% python3 -q
>>> import numpy as np
>>> np.set_printoptions(precision=4, suppress=True, linewidth=140, sign=" ")
>>> mat = np.load("sample4.npy")
>>> print(mat)
[[-0.2727  0.9091  0.1818  0.1818 -0.1818]
 [ 0.9091  0.3506 -0.1299 -0.1299  0.1299]
 [ 0.1818 -0.1299  0.974  -0.026   0.026 ]
 [ 0.1818 -0.1299 -0.026   0.974   0.026 ]
 [-0.1818  0.1299  0.026   0.026   0.974 ]]
>>> # columns are unit length and at right angles
>>> print(np.round(mat[:, 1] @ mat[:, 0], 4))
0.0
>>> print(np.linalg.svd(mat, compute_uv=False))
[ 1.  1.  1.  1.  1.]
>>> print(np.linalg.norm(mat, axis=0))
[ 1.  1.  1.  1.  1.]
>>> print(np.round(mat.T @ mat, 4) + 0)
[[ 1.  0.  0.  0.  0.]
 [ 0.  1.  0.  0.  0.]
 [ 0.  0.  1.  0.  0.]
 [ 0.  0.  0.  1.  0.]
 [ 0.  0.  0.  0.  1.]]
>>> print(np.round(mat @ mat.T, 4) + 0)
[[ 1.  0.  0.  0.  0.]
 [ 0.  1.  0.  0.  0.]
 [ 0.  0.  1.  0.  0.]
 [ 0.  0.  0.  1.  0.]
 [ 0.  0.  0.  0.  1.]]
>>> print(np.linalg.pinv(mat))
[[-0.2727  0.9091  0.1818  0.1818 -0.1818]
 [ 0.9091  0.3506 -0.1299 -0.1299  0.1299]
 [ 0.1818 -0.1299  0.974  -0.026   0.026 ]
 [ 0.1818 -0.1299 -0.026   0.974   0.026 ]
 [-0.1818  0.1299  0.026   0.026   0.974 ]]
>>> vec = np.array([3, 2, 2, -2, -3])
>>> print(np.linalg.inv(mat))
[[-0.2727  0.9091  0.1818  0.1818 -0.1818]
 [ 0.9091  0.3506 -0.1299 -0.1299  0.1299]
 [ 0.1818 -0.1299  0.974  -0.026   0.026 ]
 [ 0.1818 -0.1299 -0.026   0.974   0.026 ]
 [-0.1818  0.1299  0.026   0.026   0.974 ]]
>>> print(round(float(np.linalg.det(mat)), 4))
-1.0
>>> print(np.abs(np.linalg.eigvals(mat)))
[ 1.  1.  1.  1.  1.]
>>> print(np.sort(np.abs(np.degrees(np.angle(np.linalg.eigvals(mat))))))
[   0.    0.    0.    0.  180.]
>>> print(5 - np.linalg.matrix_rank(mat - np.eye(5), tol=1e-8))
4
>>> print(round(np.linalg.norm(vec), 4), round(float(np.linalg.norm(mat @ vec)), 4))
5.4772 5.4772
>>> print(np.round(mat @ mat, 4) + 0)
[[ 1.  0.  0.  0.  0.]
 [ 0.  1.  0.  0.  0.]
 [ 0.  0.  1.  0.  0.]
 [ 0.  0.  0.  1.  0.]
 [ 0.  0.  0.  0.  1.]]
>>> print(np.allclose(mat, mat.T))
True
>>> print(np.allclose(mat @ mat.T, mat.T @ mat))
True
>>> w, vecs = np.linalg.eigh(mat)
>>> vec = np.array([3, 1, 0, 2, 0])
>>> print(np.linalg.eigvalsh(mat[1:, 1:]))
[ 0.2727  1.      1.      1.    ]
>>> print(vecs * np.maximum(w, 0) @ vecs.T)
[[ 0.3636  0.4545  0.0909  0.0909 -0.0909]
 [ 0.4545  0.6753 -0.0649 -0.0649  0.0649]
 [ 0.0909 -0.0649  0.987  -0.013   0.013 ]
 [ 0.0909 -0.0649 -0.013   0.987   0.013 ]
 [-0.0909  0.0649  0.013   0.013   0.987 ]]
>>> print(np.round(vecs * np.abs(w) @ vecs.T, 4) + 0)
[[ 1.  0.  0.  0.  0.]
 [ 0.  1.  0.  0.  0.]
 [ 0.  0.  1.  0.  0.]
 [ 0.  0.  0.  1.  0.]
 [ 0.  0.  0.  0.  1.]]
>>> print(round(vec @ mat @ vec / (vec @ vec), 4), round(w[0], 4), w[-1])
0.6364 -1.0 1.0
>>> print(round(float(vec @ mat @ vec), 4))
8.9091
>>> cov = mat.T @ mat
>>> print((mat @ mat.T).shape)
(5, 5)
>>> print(np.linalg.eigvalsh(cov)[::-1])
[ 1.  1.  1.  1.  1.]
>>> print(np.linalg.svd(mat, compute_uv=False) ** 2)
[ 1.  1.  1.  1.  1.]
>>> print(np.diag(cov))
[ 1.  1.  1.  1.  1.]
>>> B = np.array([[-8, -9, 9], [-8, 6, 5], [-4, 9, 8]])
>>> m1 = B + B.T
>>> print(m1)
[[-16 -17   5]
 [-17  12  14]
 [  5  14  16]]
>>> w, vecs = np.linalg.eigh(m1)
>>> print(vecs @ np.diag(w) @ vecs.T)
[[-16. -17.   5.]
 [-17.  12.  14.]
 [  5.  14.  16.]]
>>> print(w)
[-26.7512   9.1398  29.6114]
>>> print(np.linalg.eigvalsh(m1 + 3 * np.eye(3)))
[-23.7512  12.1398  32.6114]
>>> X = np.loadtxt("mat.csv", delimiter=",")
>>> print(X)
[[ 0.7953  0.0719  1.6963 -0.76   -0.2551]
 [-0.7532 -0.161  -1.6844  0.8293 -0.2521]
 [-0.3602  0.0056 -0.7756 -0.1508 -0.3617]
 [ 0.5687  0.1527  2.0248 -0.9961  0.0478]
 [ 0.4891 -0.0993  1.619  -0.4881 -0.1505]
 [ 0.4317  0.308   0.7224 -0.6938  0.382 ]
 [ 0.3142  0.7974 -0.7171  0.0953  0.0525]
 [-0.5062 -0.0781 -1.4568  0.5206 -0.3982]
 [ 0.7235  0.0452  1.5137 -0.4247 -0.0609]
 [ 1.3203  0.2099  2.6385 -1.216  -0.5552]
 [ 0.2018 -0.1044 -0.399   0.5507 -0.1739]
 [-0.432  -0.1353 -1.8404  1.2316 -0.5464]
 [ 1.3797  0.1902  2.6476 -1.7034 -0.0915]
 [-0.3943 -0.0478 -0.3357 -0.3365 -0.2784]
 [ 1.0652 -0.3891  0.4004 -0.2687  0.0224]
 [ 0.7564  0.229   1.0297 -0.6899 -0.1085]
 [-1.0863 -0.1967 -1.4705  1.5064  0.0866]
 [-0.3764 -0.2419 -1.8395  1.1371  0.5215]]
>>> Ac = (X - X.mean(axis=0)) / X.std(axis=0)
>>> print(np.argwhere(np.abs(Ac) > 2))
[[  6   1]
 [ 17   4]]
>>> b = np.linalg.lstsq(np.delete(Ac, 1, axis=1), Ac[:, 1])[0]
>>> print(np.abs(b).argmax())
2
>>> print(b)
[ 0.1148 -0.6257 -0.9445  0.1125]
>>> vec = np.array([4, 5, 2, 7, 4])
>>> y = X @ vec
>>> print(np.linalg.solve(X.T @ X, X.T @ y))
[ 4.  5.  2.  7.  4.]
>>> print(np.linalg.lstsq(X, y)[0])
[ 4.  5.  2.  7.  4.]
>>> rng = np.random.default_rng(68983)
>>> y = y + 0.02 * rng.normal(size=18)
>>> print(y)
[ 0.6094 -2.4143 -5.4721  0.3055  0.714   1.3927  4.6863 -3.2704  2.9388  0.8864  2.6535  0.3492 -0.5319 -5.9477  1.3734  0.9778  2.6486
  3.6521]
>>> b, *_ = np.linalg.lstsq(X, y)
>>> print([round(float(np.linalg.norm(np.linalg.solve(X.T @ X + lam * np.eye(5), X.T @ y))), 2) for lam in (0, 1, 10, 100)])
[10.5, 5.84, 1.28, 0.16]
>>> P = X @ np.linalg.solve(X.T @ X, X.T)
>>> print(P @ X[:, 0])
[ 0.7953 -0.7532 -0.3602  0.5687  0.4891  0.4317  0.3142 -0.5062  0.7235  1.3203  0.2018 -0.432   1.3797 -0.3943  1.0652  0.7564 -1.0863
 -0.3764]
>>> lab = X[:, 4] > np.median(X[:, 4])
>>> f = X[lab].mean(axis=0) - X[~lab].mean(axis=0)
>>> print(lab.astype(int))
[ 0  0  0  1  0  1  1  0  1  0  0  0  1  0  1  1  1  1]
>>> print(((X - X.mean(axis=0)) @ f > 0).astype(int))
[ 1  0  0  1  1  1  0  0  1  1  0  0  1  0  1  1  0  0]
>>> K = np.load("out2.npy")
>>> print(K)
[[ 0  0  0  3  0  0]
 [ 0  3  1  0  0  0]
 [ 0  0  0  0  0  0]
 [ 0  0  0  0  0  0]
 [ 0  0  0  2  2  0]]
>>> def softmax(z):
...     e = np.exp(z - z.max(axis=-1, keepdims=True))
...     return e / e.sum(axis=-1, keepdims=True)
... 
>>> print(np.round(softmax(10 * K[1]), 4) + 0)
[ 0.  1.  0.  0.  0.  0.]
>>> print(softmax(K[1] + -1))
[ 0.0373  0.7494  0.1014  0.0373  0.0373  0.0373]
>>> att = K @ K.T / np.sqrt(6)
>>> print(softmax(att).round(6).argmax(axis=1))
[ 0  1  0  0  4]
>>> print(softmax(att + np.triu(np.full(att.shape, -np.inf), 1)))
[[ 1.      0.      0.      0.      0.    ]
 [ 0.0166  0.9834  0.      0.      0.    ]
 [ 0.3333  0.3333  0.3333  0.      0.    ]
 [ 0.25    0.25    0.25    0.25    0.    ]
 [ 0.284   0.0245  0.0245  0.0245  0.6425]]
>>> print(round(np.linalg.eigvalsh(m1).min(), 4))
-26.7512
>>> print(np.all(np.linalg.eigvalsh(m1) > 0))
False
>>> print(np.linalg.lstsq(K[:-1].T, K[-1])[2])
2
>>> print(np.allclose(K[:-1].T @ np.linalg.lstsq(K[:-1].T, K[-1])[0], K[-1]))
False
>>> print(np.abs(np.diag(np.linalg.qr(K)[1])) > 1e-9)
[False  True False  True False]
